% ipython --no-banner

In [1]: import numpy as np

In [2]: np.set_printoptions(precision=2, suppress=True, linewidth=200, legacy="1.25")

In [3]: J = np.loadtxt("block0.csv", delimiter=",")

In [4]: J
Out[4]: 
array([[ 0.8 , -0.29, -2.55, -0.9 , -0.43, -1.82,  3.54, -3.43,  3.28],
       [ 1.15, -0.5 ,  2.5 , -1.31,  0.53, -0.99, -0.03,  0.68, -2.86],
       [ 0.27, -0.73, -0.68, -0.57, -0.03, -0.82,  2.54, -0.98,  1.25],
       [ 1.04,  2.65,  3.71, -1.47, -1.43,  0.92, -1.89,  0.84, -4.93],
       [ 2.39,  3.61,  3.9 , -0.61, -5.92,  4.47, -2.27,  4.81, -7.21],
       [-1.06,  0.44, -3.42, -3.48,  0.88, -0.41,  3.47, -1.32,  1.65],
       [ 0.31,  0.2 ,  0.86,  0.97,  0.07,  0.71, -0.93,  1.22, -2.09],
       [ 0.93,  2.29,  0.27,  0.43,  0.55, -2.88,  0.88, -3.2 , -3.35],
       [-0.52, -0.91,  0.78,  1.34,  1.57, -0.56, -1.64, -1.39,  2.02],
       [-1.48,  0.86, -2.25, -1.96,  1.35,  0.6 , -0.86, -0.57,  0.9 ],
       [-0.28, -0.28, -0.41,  2.2 , -0.18,  2.01, -1.55,  2.96, -0.17],
       [ 1.28,  1.47,  2.37, -1.15, -2.24,  0.85, -0.91,  3.  , -3.95],
       [-1.77, -1.43, -3.35, -5.97,  2.68, -0.29,  5.09, -3.94,  2.26],
       [ 0.42, -2.73,  0.49, -4.09,  1.03, -0.44,  3.13,  1.22, -1.73],
       [-0.48,  0.14, -2.94,  0.11, -1.34,  1.11, -0.39,  2.27,  3.13],
       [-1.52,  0.85, -0.27, -0.5 ,  1.46, -1.01, -0.46, -3.03,  1.09],
       [-0.73, -1.32, -2.18,  0.2 ,  1.06, -0.99,  2.63, -1.97,  2.2 ],
       [ 1.91,  0.19,  0.5 , -3.02, -1.97,  0.52,  2.27,  1.38, -3.28],
       [ 0.25, -0.88, -2.65,  0.78, -0.63, -0.82,  2.68, -0.07,  1.26],
       [-0.93,  2.73, -0.02,  2.86, -2.89,  4.73, -4.82,  3.73,  0.41],
       [-1.03,  1.22, -1.97,  1.32,  1.07, -0.86, -2.15,  0.42,  1.67],
       [ 0.41, -2.74, -0.37, -0.22,  3.46, -2.47,  1.74, -0.47,  0.35],
       [-1.11,  0.99,  1.24,  4.18,  1.61, -1.43, -2.47, -1.23,  0.1 ],
       [-0.1 ,  2.08, -0.52, -3.01, -1.85,  0.8 ,  1.44, -1.51,  0.37],
       [-0.84, -1.91, -2.72, -0.51,  0.48,  0.84,  2.57, -1.12,  4.22],
       [-3.7 ,  1.11, -6.97,  4.47,  1.5 ,  0.09, -3.78,  1.45,  6.84],
       [ 0.45, -0.6 ,  0.13, -3.  , -0.31, -0.46,  3.3 , -1.26, -1.07],
       [-1.77,  2.77, -2.19,  2.4 , -1.83,  2.46, -2.7 ,  1.27,  2.67],
       [ 0.06, -1.31, -2.15, -2.43,  2.05, -2.07,  3.11, -2.41,  2.66],
       [ 0.42, -2.8 , -0.56,  2.61,  1.63, -2.02,  0.8 , -0.34,  1.73],
       [-1.42,  3.08, -1.52,  2.49,  1.31, -2.03, -1.74, -6.31,  0.37],
       [-0.9 ,  1.36,  0.32, -1.49,  0.4 , -0.07, -2.08, -0.26,  0.28],
       [-0.62,  1.15,  0.34,  1.24,  0.93,  0.24, -0.6 ,  0.31, -1.15],
       [-0.27, -0.92,  1.7 ,  4.13, -0.13,  1.75, -3.08,  2.4 ,  0.58],
       [-0.52,  2.35,  0.48,  1.57, -2.52,  2.64, -2.79,  1.6 , -1.57]])

In [5]: other = np.c_[J[:, :3] @ np.array([[2, 2, -1], [2, -2, -2], [-2, 2, -2]]), np.array([1, 0, 1, 3, 3, 3, 2, 3, 0, 2, 1, 0, 2, 1, 1, 3, 0, 3, 0, 1, 3, 0, 0, 3, 0, 3, 3, 2, 2, 3, 3, 1, 2, 1, 1])]

In [6]: other
Out[6]: 
array([[  6.12,  -2.92,   4.88,   1.  ],
       [ -3.7 ,   8.3 ,  -5.15,   0.  ],
       [  0.44,   0.64,   2.55,   1.  ],
       [ -0.04,   4.2 , -13.76,   3.  ],
       [  4.2 ,   5.36, -17.41,   3.  ],
       [  5.6 ,  -9.84,   7.02,   3.  ],
       [ -0.7 ,   1.94,  -2.43,   2.  ],
       [  5.9 ,  -2.18,  -6.05,   3.  ],
       [ -4.42,   2.34,   0.78,   0.  ],
       [  3.26,  -9.18,   4.26,   2.  ],
       [ -0.3 ,  -0.82,   1.66,   1.  ],
       [  0.76,   4.36,  -8.96,   0.  ],
       [  0.3 ,  -7.38,  11.33,   2.  ],
       [ -5.6 ,   7.28,   4.06,   1.  ],
       [  5.2 ,  -7.12,   6.08,   1.  ],
       [ -0.8 ,  -5.28,   0.36,   3.  ],
       [  0.26,  -3.18,   7.73,   0.  ],
       [  3.2 ,   4.44,  -3.29,   3.  ],
       [  4.04,  -3.04,   6.81,   0.  ],
       [  3.64,  -7.36,  -4.49,   1.  ],
       [  4.32,  -8.44,   2.53,   3.  ],
       [ -3.92,   5.56,   5.81,   0.  ],
       [ -2.72,  -1.72,  -3.35,   0.  ],
       [  5.  ,  -5.4 ,  -3.02,   3.  ],
       [ -0.06,  -3.3 ,  10.1 ,   0.  ],
       [  8.76, -23.56,  15.42,   3.  ],
       [ -0.56,   2.36,   0.49,   3.  ],
       [  6.38, -13.46,   0.61,   2.  ],
       [  1.8 ,  -1.56,   6.86,   2.  ],
       [ -3.64,   5.32,   6.3 ,   3.  ],
       [  6.36, -12.04,  -1.7 ,   3.  ],
       [  0.28,  -3.88,  -2.46,   1.  ],
       [  0.38,  -2.86,  -2.36,   2.  ],
       [ -5.78,   4.7 ,  -1.29,   1.  ],
       [  2.7 ,  -4.78,  -5.14,   1.  ]])

In [7]: np.linalg.matrix_rank(other)
Out[7]: 4

In [8]: np.linalg.norm(np.linalg.qr(J)[0].T @ other, axis=0) ** 2 / ((other ** 2).sum(axis=0) + 1e-12)
Out[8]: array([1.  , 1.  , 1.  , 0.41])

In [9]: P = J @ np.linalg.solve(J.T @ J, J.T)

In [10]: np.round(np.linalg.eigvalsh(P), 2) + 0
Out[10]: array([0., 0., 0., 0., 0., 0., 0., 0., 0., 0., 0., 0., 0., 0., 0., 0., 0., 0., 0., 0., 0., 0., 0., 0., 0., 0., 1., 1., 1., 1., 1., 1., 1., 1., 1.])

In [11]: np.linalg.matrix_rank(np.eye(35) - P)
Out[11]: 26

In [12]: np.round(np.trace(P), 2)
Out[12]: 9.0
